>>> import numpy as np
>>> np.set_printoptions(precision=2, suppress=True, linewidth=140)
>>> rng = np.random.default_rng(841692)
>>> feats = rng.normal(size=(15, 4)) + 20 * np.array([2, 3, 2, 1])
>>> print(feats)
[[40.61 59.44 40.15 19.15]
 [41.25 60.34 41.84 19.17]
 [41.7  61.07 38.93 21.77]
 [39.72 62.   40.62 20.31]
 [39.65 60.43 39.92 19.6 ]
 [39.6  60.83 39.04 21.23]
 [40.47 60.47 40.25 19.94]
 [40.81 59.8  39.48 18.89]
 [39.91 59.37 39.82 20.96]
 [40.39 61.09 39.04 21.46]
 [40.08 60.98 40.72 20.53]
 [38.89 59.25 39.88 20.23]
 [40.2  60.64 41.88 18.44]
 [38.55 59.73 41.12 20.92]
 [39.58 60.35 38.39 19.58]]
>>> U, sigma, VT = np.linalg.svd(feats)
>>> print(np.argmax(sigma[:-1] / (sigma[1:] + 1e-6)) + 1)
1
>>> B = U[:, :1] @ np.diag(sigma[:1]) @ VT[:1]
>>> print(np.round(np.abs(feats - B).max(), 2))
1.87
>>> print(round(float(np.linalg.norm(feats - B) / np.linalg.norm(feats)), 2))
0.02
>>> print(round(np.linalg.norm(feats - B, 2), 2), np.round(sigma[1], 2))
4.62 4.62
>>> print(np.linalg.matrix_rank(B))
1
>>> K = np.array([[-2, -3, -3, 1], [0, -1, -3, -3], [2, 2, 3, 3], [3, 1, 1, -3]])
>>> K[:, 1] = 4 * K[:, 0]
>>> print(K)
[[-2 -8 -3  1]
 [ 0  0 -3 -3]
 [ 2  8  3  3]
 [ 3 12  1 -3]]
>>> # rank 3
>>> hat = np.triu(np.array([[1, 3, 1, 0], [0, 2, 3, 0], [2, 0, 1, 3], [2, 0, 2, 1]]), 1) + np.eye(4)
>>> B = hat @ K @ np.linalg.inv(hat)
>>> print(np.trace(B), np.trace(K))
-2.0 -2
>>> print(B)
[[  0.   0.  -9.  22.]
 [  6.   6. -18.  60.]
 [ 11.  11. -38. 108.]
 [  3.   3. -11.  30.]]
>>> print(np.round(np.poly(B), 2) + 0)
[  1.   2.  51. 124.   0.]
>>> A = np.loadtxt("run17.csv", delimiter=",")
>>> print(A)
[[ 1.  0.  0.  0.]
 [ 1.  1.  0.  0.]
 [ 0.  1.  1.  0.]
 [ 0.  1. -1.  1.]]
>>> # triangular, det is the product of the diagonal
>>> blk = np.stack([A, 2 * A, A[::-1]])
>>> print(blk.sum(axis=0))
[[ 3.  1. -1.  1.]
 [ 3.  4.  1.  0.]
 [ 1.  4.  3.  0.]
 [ 1.  3. -3.  3.]]
>>> print(np.einsum("bij,cij->bc", blk, blk))
[[ 8. 16.  2.]
 [16. 32.  4.]
 [ 2.  4.  8.]]
>>> print(np.linalg.matrix_rank(blk))
[4 4 4]
>>> print(np.linalg.norm(blk, axis=(1, 2)))
[2.83 5.66 2.83]
>>> print(np.linalg.det(blk))
[ 1. 16.  1.]
>>> print((blk @ A.T).shape)
(3, 4, 4)
>>> q, _ = np.linalg.qr(np.array([[0.0, 0.1, -0.6, -1.6, 0.7],
...     [0.1, -0.8, 0.7, 0.0, 0.3],
...     [-0.9, -0.8, -1.3, 0.1, 0.4],
...     [0.2, 0.1, -1.2, -0.6, 0.5],
...     [-1.3, 1.2, 0.9, 0.1, 0.2]]))
>>> w = np.array([3, 3, 2, -1, 2])
>>> m1 = q @ np.diag(w) @ q.T
>>> print(m1)
[[-0.44 -1.11  0.28  0.02 -0.27]
 [-1.11  1.77  0.46 -0.04 -0.42]
 [ 0.28  0.46  2.79 -0.15  0.16]
 [ 0.02 -0.04 -0.15  2.03 -0.05]
 [-0.27 -0.42  0.16 -0.05  2.85]]
>>> # symmetric
>>> w, V = np.linalg.eigh(m1)
>>> x = np.array([5, 3, 2, -1, 4])
>>> print(V * np.abs(w) @ V.T)
[[ 1.19 -0.39  0.06  0.01 -0.07]
 [-0.39  2.09  0.36 -0.04 -0.33]
 [ 0.06  0.36  2.82 -0.15  0.13]
 [ 0.01 -0.04 -0.15  2.03 -0.05]
 [-0.07 -0.33  0.13 -0.05  2.88]]
>>> print(round(x @ m1 @ x, 2))
24.0
>>> print(np.linalg.eigvalsh(m1[1:, 1:]))
[1.45 2.   2.99 3.  ]
>>> E = np.array([[-1, 0, -3, -3], [-3, 1, -2, 2], [2, -2, 0, -2], [-1, 2, -1, 0]])
>>> print(E)
[[-1  0 -3 -3]
 [-3  1 -2  2]
 [ 2 -2  0 -2]
 [-1  2 -1  0]]
>>> hat = np.triu(np.array([[2, 1, 0, 2], [1, 0, 0, 2], [0, 2, 0, 0], [2, 2, 1, 0]]), 1) + np.eye(4)
>>> B = hat @ E @ np.linalg.inv(hat)
>>> print(np.linalg.matrix_rank(B))
4
>>> print(np.linalg.norm(E, axis=0))
[3.87 3.   3.74 4.12]
>>> print(np.round(np.linalg.norm(E, "nuc"), 2))
12.23
>>> print(np.round(np.linalg.norm(E) ** 2 / np.linalg.norm(E, 2) ** 2, 2))
1.78
>>> print(round(np.linalg.norm(E, 2), 2))
5.56
>>> print(np.linalg.norm(E, axis=1))
[4.36 4.24 3.46 2.45]
>>> print(round(np.linalg.norm(E, 1), 2), np.round(np.linalg.norm(E, np.inf), 2))
7.0 8.0
>>> x = np.array([1, -1, 1, 3, -2])
>>> print(m1 @ (2 * x))
[  3.13  -3.4    3.68  12.18 -11.09]
>>> print(np.einsum("ij,j->i", m1, x))
[ 1.56 -1.7   1.84  6.09 -5.54]
>>> print((m1 @ x).argmax())
3
>>> print(np.sign((m1 @ x).round(6)))
[ 1. -1.  1.  1. -1.]
>>> print(round(np.linalg.det(E[::-1]), 2))
-16.0
>>> print(np.round(np.poly(E), 2) + 0)
[  1.   0.  -8. -23. -16.]
>>> print(round(np.linalg.eigvals(E).sum().real, 2))
0.0
>>> print(round(float(np.linalg.det(2 * E)), 2), round(np.linalg.det(E), 2))
-256.0 -16.0
>>> print(np.kron(np.eye(2, dtype=int), E))
[[-1  0 -3 -3  0  0  0  0]
 [-3  1 -2  2  0  0  0  0]
 [ 2 -2  0 -2  0  0  0  0]
 [-1  2 -1  0  0  0  0  0]
 [ 0  0  0  0 -1  0 -3 -3]
 [ 0  0  0  0 -3  1 -2  2]
 [ 0  0  0  0  2 -2  0 -2]
 [ 0  0  0  0 -1  2 -1  0]]
